% python3 -q
>>> import numpy as np
>>> np.set_printoptions(precision=2, suppress=True, linewidth=120, floatmode="fixed")
>>> rd = lambda a: np.round(a, 2) + 0
>>> arr = np.load("sample13.npy")
>>> print(arr)
[[-2  0  3 -3  0  2]
 [ 0 -2  0  3 -3  0]
 [ 3  0 -2  0  3 -3]
 [-3  3  0 -2  0  3]
 [ 0 -3  3  0 -2  0]
 [ 2  0 -3  3  0 -2]]
>>> w, evecs = np.linalg.eigh(arr)
>>> rd(np.linalg.svd(arr, compute_uv=False))
array([9.46, 6.85, 4.64, 0.18, 0.15, 0.00])
>>> rd(evecs @ np.diag(w) @ evecs.T)
array([[-2.00,  0.00,  3.00, -3.00,  0.00,  2.00],
       [ 0.00, -2.00,  0.00,  3.00, -3.00,  0.00],
       [ 3.00,  0.00, -2.00,  0.00,  3.00, -3.00],
       [-3.00,  3.00,  0.00, -2.00,  0.00,  3.00],
       [ 0.00, -3.00,  3.00,  0.00, -2.00,  0.00],
       [ 2.00,  0.00, -3.00,  3.00,  0.00, -2.00]])
>>> rd(np.linalg.eigvalsh(arr + 4 * np.eye(6)))
array([-5.46, -2.85,  3.82,  3.85,  4.00,  8.64])
>>> (w > 1e-8).sum(), (w < -1e-8).sum()
(np.int64(1), np.int64(4))
>>> rd(w)
array([-9.46, -6.85, -0.18, -0.15,  0.00,  4.64])
>>> w.sum(), np.trace(arr)
(np.float64(-12.0), np.int64(-12))
>>> print(np.unique(w.round(6) + 0, return_counts=True)[1])
[1 1 1 1 1 1]
>>> rd(evecs.T @ arr @ evecs)
array([[-9.46,  0.00,  0.00,  0.00,  0.00,  0.00],
       [ 0.00, -6.85,  0.00,  0.00,  0.00,  0.00],
       [ 0.00,  0.00, -0.18,  0.00,  0.00,  0.00],
       [ 0.00,  0.00,  0.00, -0.15,  0.00,  0.00],
       [ 0.00,  0.00,  0.00,  0.00,  0.00,  0.00],
       [ 0.00,  0.00,  0.00,  0.00,  0.00,  4.64]])
>>> other = arr[0, 0] * arr[1:] - np.outer(arr[1:, 0], arr[0])
>>> print(other)
[[ 0  4  0 -6  6  0]
 [ 0  0 -5  9 -6  0]
 [ 0 -6  9 -5  0  0]
 [ 0  6 -6  0  4  0]
 [ 0  0  0  0  0  0]]
>>> np.flatnonzero(~other.round(6).any(axis=1))
array([4])
>>> arr[:, 0] / arr[0, 0]
array([ 1.00, -0.00, -1.50,  1.50, -0.00, -1.00])
>>> rank = np.linalg.matrix_rank(arr)
>>> rank
np.int64(5)
>>> ns = np.linalg.svd(arr)[2][rank:].T
>>> print(ns.shape)
(6, 1)
>>> rd(ns[:, 0] / ns[np.abs(ns[:, 0]).round(6).argmax(), 0])
array([1.00, 0.00, 0.00, 0.00, 0.00, 1.00])
>>> rd(ns @ ns.T)
array([[0.50, 0.00, 0.00, 0.00, 0.00, 0.50],
       [0.00, 0.00, 0.00, 0.00, 0.00, 0.00],
       [0.00, 0.00, 0.00, 0.00, 0.00, 0.00],
       [0.00, 0.00, 0.00, 0.00, 0.00, 0.00],
       [0.00, 0.00, 0.00, 0.00, 0.00, 0.00],
       [0.50, 0.00, 0.00, 0.00, 0.00, 0.50]])
>>> print([int(np.linalg.matrix_rank(arr[:i])) for i in range(1, len(arr) + 1)])
[1, 2, 3, 4, 5, 5]
>>> np.unique(arr.round(6), axis=0).shape
(6, 6)
>>> np.linalg.lstsq(arr[:-1].T, arr[-1])[2]
np.int32(5)
>>> rd(np.trace(np.linalg.pinv(arr) @ arr))
np.float64(5.0)
>>> rd(np.sort(np.abs(np.linalg.eigvals(arr))))
array([0.00, 0.15, 0.18, 4.64, 6.85, 9.46])
>>> np.allclose(arr, arr.T)
True
>>> arr @ arr
array([[ 26,  -9, -18,  18,   9, -26],
       [ -9,  22,  -9, -12,  12,   9],
       [-18,  -9,  31, -18, -12,  18],
       [ 18, -12, -18,  31,  -9, -18],
       [  9,  12, -12,  -9,  22,  -9],
       [-26,   9,  18, -18,  -9,  26]])
>>> print(np.allclose(arr @ arr.T, arr.T @ arr))
True
>>> (arr + arr.T) / 2
array([[-2.00,  0.00,  3.00, -3.00,  0.00,  2.00],
       [ 0.00, -2.00,  0.00,  3.00, -3.00,  0.00],
       [ 3.00,  0.00, -2.00,  0.00,  3.00, -3.00],
       [-3.00,  3.00,  0.00, -2.00,  0.00,  3.00],
       [ 0.00, -3.00,  3.00,  0.00, -2.00,  0.00],
       [ 2.00,  0.00, -3.00,  3.00,  0.00, -2.00]])
>>> print(rd(np.abs(np.linalg.eigvals(arr)).max()))
9.46
>>> rd(np.linalg.det(arr))
np.float64(0.0)
>>> X = np.array([[-1, -2, 0, 0], [1, 1, 0, 0], [0, 0, -1, -2], [0, 0, 1, 1]])
>>> Q = X.astype(float).copy()
>>> for j in range(4):
...     Q[:, j] -= Q[:, :j] @ (Q[:, :j].T @ Q[:, j])
...     Q[:, j] /= np.linalg.norm(Q[:, j])
... 
>>> rd(Q)
array([[-0.71, -0.71,  0.00,  0.00],
       [ 0.71, -0.71,  0.00,  0.00],
       [ 0.00,  0.00, -0.71, -0.71],
       [ 0.00,  0.00,  0.71, -0.71]])
>>> rd(Q.T @ Q)
array([[1.00, 0.00, 0.00, 0.00],
       [0.00, 1.00, 0.00, 0.00],
       [0.00, 0.00, 1.00, 0.00],
       [0.00, 0.00, 0.00, 1.00]])
>>> print(rd(Q.T @ X))
[[1.41 2.12 0.00 0.00]
 [0.00 0.71 0.00 0.00]
 [0.00 0.00 1.41 2.12]
 [0.00 0.00 0.00 0.71]]
>>> F = np.load("arr.npy")
>>> rd(F)
array([[0.37, 0.31, 0.37],
       [0.31, 0.26, 0.31],
       [0.37, 0.31, 0.37]])
>>> # symmetric
>>> print(np.linalg.matrix_rank(F, rtol=0.1))
1
>>> np.argsort(-np.linalg.norm(F, axis=0).round(6), kind="stable")[:3]
array([0, 2, 1])
>>> U, sv, vt = np.linalg.svd(F)
>>> np.argmax(sv[:-1] / (sv[1:] + 1e-6)) + 1
np.int64(1)
>>> other = U[:, :1] @ np.diag(sv[:1]) @ vt[:1]
>>> rd(np.linalg.norm(F - other) / np.linalg.norm(F))
np.float64(0.0)
>>> np.linalg.matrix_rank(other)
np.int64(1)
>>> rd(other)
array([[0.37, 0.31, 0.37],
       [0.31, 0.26, 0.31],
       [0.37, 0.31, 0.37]])
>>> rd(np.linalg.norm(F - other, 2)), rd(sv[1])
(np.float64(0.0), np.float64(0.0))
>>> rd(np.kron(np.eye(2, dtype=int), other))
array([[0.37, 0.31, 0.37, 0.00, 0.00, 0.00],
       [0.31, 0.26, 0.31, 0.00, 0.00, 0.00],
       [0.37, 0.31, 0.37, 0.00, 0.00, 0.00],
       [0.00, 0.00, 0.00, 0.37, 0.31, 0.37],
       [0.00, 0.00, 0.00, 0.31, 0.26, 0.31],
       [0.00, 0.00, 0.00, 0.37, 0.31, 0.37]])
>>> print(rd(np.linalg.det(other.T)))
0.0
>>> rd(np.linalg.eigvals(other).sum().real)
np.float64(1.0)
>>> rd(np.einsum("ii->", other))
np.float64(1.0)
>>> rd(np.linalg.det(other[::-1]))
np.float64(0.0)
>>> rd(np.trace(np.linalg.pinv(F) @ F))
np.float64(1.0)
>>> np.unique(F.round(6), axis=0).shape
(2, 3)
>>> np.abs(np.diag(np.linalg.qr(F)[1])) > 1e-9
array([ True, False, False])
>>> rank = np.linalg.matrix_rank(F)
>>> rank
np.int64(1)
>>> ns = np.linalg.svd(F)[2][rank:].T
>>> ns.shape
(3, 2)
>>> f = np.array([5, -2, 0]) + 0.5
>>> K = np.outer(f, f) / (f @ f)
>>> rd(K)
array([[ 0.92, -0.25,  0.08],
       [-0.25,  0.07, -0.02],
       [ 0.08, -0.02,  0.01]])
>>> theta = np.radians(120)
>>> R = np.eye(3)
>>> R[2, 2] = R[0, 0] = np.cos(theta)
>>> R[2, 0], R[0, 2] = -np.sin(theta), np.sin(theta)
>>> rd(R)
array([[-0.50,  0.00,  0.87],
       [ 0.00,  1.00,  0.00],
       [-0.87,  0.00, -0.50]])
>>> other = K @ R.T
>>> print(np.allclose(np.linalg.norm(K, axis=1), np.linalg.norm(other, axis=1)))
True
>>> rd(np.linalg.det(R)), rd(np.trace(R))
(np.float64(1.0), np.float64(0.0))
